>>> import numpy as np
>>> np.set_printoptions(precision=2, suppress=True, linewidth=160, legacy="1.25")
>>> J = np.loadtxt("test10.csv", delimiter=",")
>>> print(J)
[[ 0.91 -5.79  2.79 -0.71]
 [ 2.11  0.71 -0.78 -2.63]
 [ 3.7   1.58 -6.8   0.72]
 [ 2.19  2.14 -1.56 -3.06]
 [ 2.42  1.76 -0.86 -1.32]
 [ 4.3   3.34 -7.88  3.25]
 [ 4.52  3.81 -6.4  -0.03]
 [ 2.71  0.91 -0.6  -2.82]
 [ 4.01  2.94 -7.62  0.47]
 [ 1.39 -5.08  2.01  1.05]
 [ 4.07  1.03 -7.54 -0.36]
 [ 3.41  1.77 -8.62  0.31]
 [ 3.1   1.71 -7.43  1.27]
 [ 2.68 -4.64  3.34 -0.7 ]
 [ 4.09  2.42 -6.26  2.44]
 [ 3.57  4.41 -5.45  0.83]
 [ 4.1   4.58 -8.07  0.96]
 [ 4.49  2.12 -0.84 -4.02]
 [ 4.84  1.5  -6.    1.32]
 [ 3.1  -5.22  3.25 -1.77]
 [ 3.87  3.21 -7.77  1.38]
 [ 2.06 -5.12  2.03 -2.36]
 [ 2.48 -3.7   2.26  0.56]
 [ 1.34 -4.66  3.44 -0.51]
 [ 2.78  1.83 -7.32  1.56]
 [ 2.18 -4.35  1.38 -1.14]
 [ 2.64  2.52  0.45 -3.23]
 [ 3.17 -4.09  2.77  0.64]
 [ 2.43  2.01 -7.59  2.18]
 [ 2.59  2.62 -0.41 -2.64]
 [ 2.65  4.16 -7.14  0.05]
 [ 0.97 -3.57  1.21 -0.61]
 [ 3.31  2.86 -7.07  1.08]
 [ 2.89  2.79 -7.96  1.34]
 [ 2.33  0.54  0.52 -4.01]
 [ 1.15 -3.71  5.08 -1.25]
 [ 3.61 -4.22  3.99 -0.9 ]
 [ 1.53 -4.25  3.96 -0.87]
 [ 2.48  1.97 -0.64 -1.72]
 [ 2.54  1.22 -6.53  0.78]
 [ 3.27  3.1  -1.94 -4.49]
 [ 2.06  1.26 -6.65  0.8 ]
 [ 1.9   3.19 -1.27 -3.37]
 [ 4.51  1.76 -1.26 -2.07]
 [ 2.77 -4.87  1.9  -1.87]
 [ 2.95  1.03 -8.06  0.67]]
>>> P = J @ np.linalg.solve(J.T @ J, J.T)
>>> print(P @ J[:, 1])
[-5.79  0.71  1.58  2.14  1.76  3.34  3.81  0.91  2.94 -5.08  1.03  1.77  1.71 -4.64  2.42  4.41  4.58  2.12  1.5  -5.22  3.21 -5.12 -3.7  -4.66  1.83 -4.35
  2.52 -4.09  2.01  2.62  4.16 -3.57  2.86  2.79  0.54 -3.71 -4.22 -4.25  1.97  1.22  3.1   1.26  3.19  1.76 -4.87  1.03]
>>> print(np.linalg.matrix_rank(np.eye(46) - P))
42
>>> print(np.diag(P))
[0.11 0.05 0.05 0.08 0.04 0.17 0.07 0.06 0.05 0.09 0.11 0.12 0.06 0.09 0.12 0.1  0.08 0.14 0.09 0.11 0.06 0.15 0.09 0.06 0.06 0.08 0.1  0.15 0.06 0.08 0.05
 0.05 0.05 0.06 0.11 0.06 0.14 0.06 0.05 0.06 0.16 0.07 0.1  0.1  0.11 0.12]
>>> W0 = np.load("layer17.npy")
>>> print(W0)
[[ 2  2  2  2  2  2  2  2  2  2  2  2  2]
 [ 2  4  4  4  4  4  4  4  4  4  4  4  4]
 [ 2  4  6  6  6  6  6  6  6  6  6  6  6]
 [ 2  4  6  8  8  8  8  8  8  8  8  8  8]
 [ 2  4  6  8 10 10 10 10 10 10 10 10 10]
 [ 2  4  6  8 10 12 12 12 12 12 12 12 12]
 [ 2  4  6  8 10 12 14 14 14 14 14 14 14]
 [ 2  4  6  8 10 12 14 16 16 16 16 16 16]
 [ 2  4  6  8 10 12 14 16 18 18 18 18 18]
 [ 2  4  6  8 10 12 14 16 18 20 20 20 20]
 [ 2  4  6  8 10 12 14 16 18 20 22 22 22]
 [ 2  4  6  8 10 12 14 16 18 20 22 24 24]
 [ 2  4  6  8 10 12 14 16 18 20 22 24 26]]
>>> rng = np.random.default_rng(277)
>>> lab = rng.permutation(13)
>>> other = W0[:, lab] * rng.choice([-1, 1], 13)
>>> print(other)
[[ -2   2  -2  -2  -2   2   2   2  -2   2  -2  -2   2]
 [ -4   4  -2  -4  -4   4   4   4  -4   4  -4  -4   4]
 [ -4   6  -2  -6  -6   6   6   6  -6   6  -6  -6   6]
 [ -4   8  -2  -8  -8   8   8   8  -8   8  -6  -8   8]
 [ -4  10  -2 -10 -10  10  10  10 -10   8  -6 -10  10]
 [ -4  10  -2 -12 -12  12  12  12 -12   8  -6 -12  12]
 [ -4  10  -2 -12 -14  14  14  14 -14   8  -6 -14  14]
 [ -4  10  -2 -12 -16  16  16  16 -16   8  -6 -14  16]
 [ -4  10  -2 -12 -18  16  18  18 -18   8  -6 -14  18]
 [ -4  10  -2 -12 -20  16  20  20 -20   8  -6 -14  18]
 [ -4  10  -2 -12 -20  16  22  22 -22   8  -6 -14  18]
 [ -4  10  -2 -12 -20  16  22  24 -24   8  -6 -14  18]
 [ -4  10  -2 -12 -20  16  22  26 -24   8  -6 -14  18]]
>>> Uu, _, Vh = np.linalg.svd(W0.T @ other)
>>> print(lab)
[ 1  4  0  5  9  7 10 12 11  3  2  6  8]
